>>> import numpy as np
>>> np.set_printoptions(precision=2, suppress=True, linewidth=160, legacy="1.25")
>>> J = np.load("m.npy")
>>> J
array([[1.  , 0.5 , 0.25, 0.12, 0.06, 0.03, 0.02],
       [0.5 , 1.  , 0.5 , 0.25, 0.12, 0.06, 0.03],
       [0.25, 0.5 , 1.  , 0.5 , 0.25, 0.12, 0.06],
       [0.12, 0.25, 0.5 , 1.  , 0.5 , 0.25, 0.12],
       [0.06, 0.12, 0.25, 0.5 , 1.  , 0.5 , 0.25],
       [0.03, 0.06, 0.12, 0.25, 0.5 , 1.  , 0.5 ],
       [0.02, 0.03, 0.06, 0.12, 0.25, 0.5 , 1.  ]])
>>> J.mean(axis=0)
array([0.28, 0.35, 0.38, 0.39, 0.38, 0.35, 0.28])
>>> round(float(np.linalg.norm(J)), 2)
3.28
>>> np.count_nonzero(J)
49
>>> np.linalg.matrix_rank(J)
7
>>> np.abs(J).max()
1.0
>>> np.linalg.svd(J, compute_uv=False)
array([2.49, 1.62, 1.01, 0.66, 0.48, 0.39, 0.35])
>>> J.shape
(7, 7)
>>> th = np.radians(15)
>>> R = np.eye(7)
>>> R[4, 4] = R[6, 6] = np.cos(th)
>>> R[4, 6], R[6, 4] = -np.sin(th), np.sin(th)
>>> R
array([[ 1.  ,  0.  ,  0.  ,  0.  ,  0.  ,  0.  ,  0.  ],
       [ 0.  ,  1.  ,  0.  ,  0.  ,  0.  ,  0.  ,  0.  ],
       [ 0.  ,  0.  ,  1.  ,  0.  ,  0.  ,  0.  ,  0.  ],
       [ 0.  ,  0.  ,  0.  ,  1.  ,  0.  ,  0.  ,  0.  ],
       [ 0.  ,  0.  ,  0.  ,  0.  ,  0.97,  0.  , -0.26],
       [ 0.  ,  0.  ,  0.  ,  0.  ,  0.  ,  1.  ,  0.  ],
       [ 0.  ,  0.  ,  0.  ,  0.  ,  0.26,  0.  ,  0.97]])
>>> Y = J @ R.T
>>> np.abs(Y - J).max(axis=0)
array([0.  , 0.  , 0.  , 0.  , 0.27, 0.  , 0.25])
>>> np.allclose(J @ J.T, Y @ Y.T)
True
>>> round(float(np.linalg.det(R)), 2), round(np.trace(R), 2)
(1.0, 6.93)
>>> Y
array([[ 1.  ,  0.5 ,  0.25,  0.12,  0.05,  0.03,  0.03],
       [ 0.5 ,  1.  ,  0.5 ,  0.25,  0.11,  0.06,  0.06],
       [ 0.25,  0.5 ,  1.  ,  0.5 ,  0.23,  0.12,  0.12],
       [ 0.12,  0.25,  0.5 ,  1.  ,  0.45,  0.25,  0.25],
       [ 0.06,  0.12,  0.25,  0.5 ,  0.9 ,  0.5 ,  0.5 ],
       [ 0.03,  0.06,  0.12,  0.25,  0.35,  1.  ,  0.61],
       [ 0.02,  0.03,  0.06,  0.12, -0.02,  0.5 ,  1.03]])
>>> rng = np.random.default_rng(190)
>>> lab = rng.permutation(7)
>>> lab
array([5, 6, 0, 2, 3, 4, 1])
>>> Y = J[lab][:, lab]
>>> np.allclose(Y, J)
False
>>> np.diag(Y)
array([1., 1., 1., 1., 1., 1., 1.])
>>> np.sort(np.abs(np.linalg.eigvals(Y)))
array([0.35, 0.39, 0.48, 0.66, 1.01, 1.62, 2.49])
>>> vec = np.ones(7)
>>> for _ in range(6):
...     vec = J @ vec
...     vec /= np.linalg.norm(vec)
...     print(round(vec @ J @ vec, 2))
... 
2.48
2.48
2.49
2.49
2.49
2.49
>>> np.round(np.linalg.eigvalsh(J)[-1], 2)
2.49
>>> m1 = np.load("layer2.npy")
>>> m1
array([[ 0.3,  0.3, -0.7, -0.8, -0.3, -1. , -1.9],
       [-0.9, -0.7,  0.4,  1.4,  1.3,  1.6,  0.1],
       [ 0.2, -1.7,  0. , -0.5,  0.4, -2.3, -0.2],
       [ 1. ,  2.1, -0.9,  0.1, -0.8,  0.1,  0.9],
       [ 0.8,  0.3, -1.2,  1.4,  1.2, -1.8, -0.4],
       [-1.3,  0.4,  1.6, -0.9, -0.6, -0.7, -1.1],
       [ 0. , -0.4,  0.2, -0.1, -1.5, -0.3, -1. ],
       [ 0.2, -0.7,  0.1,  1.5,  1.2, -0.5,  0.9],
       [-0.1,  2.1, -0.6, -0.6,  1.2,  0.2,  0.1]])
>>> th = np.radians(120)
>>> R = np.eye(7)
>>> R[2, 2] = R[6, 6] = np.cos(th)
>>> R[2, 6], R[6, 2] = -np.sin(th), np.sin(th)
>>> R
array([[ 1.  ,  0.  ,  0.  ,  0.  ,  0.  ,  0.  ,  0.  ],
       [ 0.  ,  1.  ,  0.  ,  0.  ,  0.  ,  0.  ,  0.  ],
       [ 0.  ,  0.  , -0.5 ,  0.  ,  0.  ,  0.  , -0.87],
       [ 0.  ,  0.  ,  0.  ,  1.  ,  0.  ,  0.  ,  0.  ],
       [ 0.  ,  0.  ,  0.  ,  0.  ,  1.  ,  0.  ,  0.  ],
       [ 0.  ,  0.  ,  0.  ,  0.  ,  0.  ,  1.  ,  0.  ],
       [ 0.  ,  0.  ,  0.87,  0.  ,  0.  ,  0.  , -0.5 ]])
>>> Y = m1 @ R.T
>>> np.linalg.svd(m1, compute_uv=False), np.linalg.svd(Y, compute_uv=False)
(array([4.27, 4.07, 3.89, 2.45, 1.88, 1.49, 0.19]), array([4.27, 4.07, 3.89, 2.45, 1.88, 1.49, 0.19]))
>>> np.allclose(np.linalg.norm(m1, axis=1), np.linalg.norm(Y, axis=1))
True
>>> np.linalg.norm(m1, axis=1).argmax()
4
>>> round(np.linalg.norm(m1, 2), 2)
4.27
>>> np.linalg.norm(m1, axis=0)
array([2.08, 3.63, 2.42, 2.87, 3.08, 3.6 , 2.77])
>>> round(np.linalg.norm(m1) ** 2 / np.linalg.norm(m1, 2) ** 2, 2)
3.38
>>> round(np.linalg.norm(m1, 1), 2), round(np.linalg.norm(m1, np.inf), 2)
(8.7, 7.1)
>>> Y = m1 / np.linalg.norm(m1, axis=1, keepdims=True)
>>> C2 = Y @ Y.T
>>> (np.abs(C2) > 0.9).astype(int)
array([[1, 0, 0, 0, 0, 0, 0, 0, 0],
       [0, 1, 0, 0, 0, 0, 0, 0, 0],
       [0, 0, 1, 0, 0, 0, 0, 0, 0],
       [0, 0, 0, 1, 0, 0, 0, 0, 0],
       [0, 0, 0, 0, 1, 0, 0, 0, 0],
       [0, 0, 0, 0, 0, 1, 0, 0, 0],
       [0, 0, 0, 0, 0, 0, 1, 0, 0],
       [0, 0, 0, 0, 0, 0, 0, 1, 0],
       [0, 0, 0, 0, 0, 0, 0, 0, 1]])
>>> f, v = m1[0], m1[7]
>>> f @ v
-2.99
>>> f @ f
6.01
>>> pr = (f @ v) / (f @ f) * f
>>> round(np.linalg.norm(f + v) ** 2 + np.linalg.norm(f - v) ** 2, 2)
22.6
>>> np.round((v - pr) @ f, 2)
0.0
>>> f = np.array([3, 3, 3, 3, 1, 3, 1])
>>> Y = J + np.outer(f, np.eye(7)[2])
>>> round(float(np.linalg.det(Y) / np.linalg.det(J)), 2), round(1 + np.linalg.solve(J, f)[2], 2)
(2.03, 2.03)
>>> np.linalg.matrix_rank(np.linalg.inv(Y) - np.linalg.inv(J), tol=1e-8)
1
>>> Y
array([[1.  , 0.5 , 3.25, 0.12, 0.06, 0.03, 0.02],
       [0.5 , 1.  , 3.5 , 0.25, 0.12, 0.06, 0.03],
       [0.25, 0.5 , 4.  , 0.5 , 0.25, 0.12, 0.06],
       [0.12, 0.25, 3.5 , 1.  , 0.5 , 0.25, 0.12],
       [0.06, 0.12, 1.25, 0.5 , 1.  , 0.5 , 0.25],
       [0.03, 0.06, 3.12, 0.25, 0.5 , 1.  , 0.5 ],
       [0.02, 0.03, 1.06, 0.12, 0.25, 0.5 , 1.  ]])
>>> arr = np.array([[0.2, 0.6, -1.1, 0.4, 1.0, -0.9],
...     [0.74, 0.2, -1.32, 0.55, 1.6, -0.86],
...     [-0.3, -0.1, 2.1, -0.1, -1.4, 0.0],
...     [0.2, -1.8, 0.2, 0.0, -0.1, 1.2],
...     [0.1, 1.8, 2.2, -0.4, 1.8, -0.8]])
>>> Y = np.array([[3, -3, 0],
...     [-3, 3, 3],
...     [1, 0, -2],
...     [1, -1, -1],
...     [-3, 3, 2],
...     [3, 0, -1]])
>>> np.vstack([arr, Y.T]).shape
(8, 6)
>>> np.einsum("ij->j", arr)
array([ 0.94,  0.7 ,  2.08,  0.45,  2.9 , -1.36])
>>> np.linalg.matrix_rank(arr @ Y)
3
>>> np.einsum("ij,ij->i", arr, arr)
array([ 3.58,  5.93,  6.48,  4.77, 12.13])
